% ipython --no-banner

In [1]: import numpy as np

In [2]: from numpy import linalg as LA

In [3]: np.set_printoptions(precision=3, suppress=True, linewidth=140)

In [4]: tidy = lambda a: np.round(a, 3) + 0

In [5]: arr = np.loadtxt("run14.csv", delimiter=",")

In [6]: arr
Out[6]: 
array([[-1.,  0.,  0.,  0.,  0.,  0.,  0.,  0.,  0.,  0.,  0.],
       [ 3., -2.,  0.,  0.,  0.,  0.,  0.,  0.,  0.,  0.,  0.],
       [-2.,  5.,  1.,  0.,  0.,  0.,  0.,  0.,  0.,  0.,  0.],
       [ 3., -4., -1.,  3.,  0.,  0.,  0.,  0.,  0.,  0.,  0.],
       [ 0.,  4., -3.,  2., -1.,  0.,  0.,  0.,  0.,  0.,  0.],
       [-3.,  3.,  3.,  5., -5.,  4.,  0.,  0.,  0.,  0.,  0.],
       [ 2.,  0., -3., -3.,  2., -3., -3.,  0.,  0.,  0.,  0.],
       [ 3.,  1., -3.,  4.,  2., -1.,  5.,  5.,  0.,  0.,  0.],
       [ 5., -2.,  0.,  4., -1., -5.,  5., -4., -3.,  0.,  0.],
       [ 1., -1.,  5., -1., -5., -4., -3.,  5.,  5., -5.,  0.],
       [-5.,  4., -1., -2.,  0.,  0.,  0.,  0.,  1.,  2., -1.]])

In [7]: Uu, sigma, Vt = LA.svd(arr)

In [8]: tidy(sigma)
Out[8]: array([14.58 , 12.747, 11.275,  8.781,  6.987,  4.689,  2.84 ,  1.384,  1.138,  0.771,  0.003])

In [9]: A2 = Uu[:, :10] @ np.diag(sigma[:10]) @ Vt[:10]

In [10]: tidy(np.abs(arr - A2).max())
Out[10]: np.float64(0.002)

In [11]: tidy(LA.norm(arr - A2, 2)), tidy(sigma[10])
Out[11]: (np.float64(0.003), np.float64(0.003))
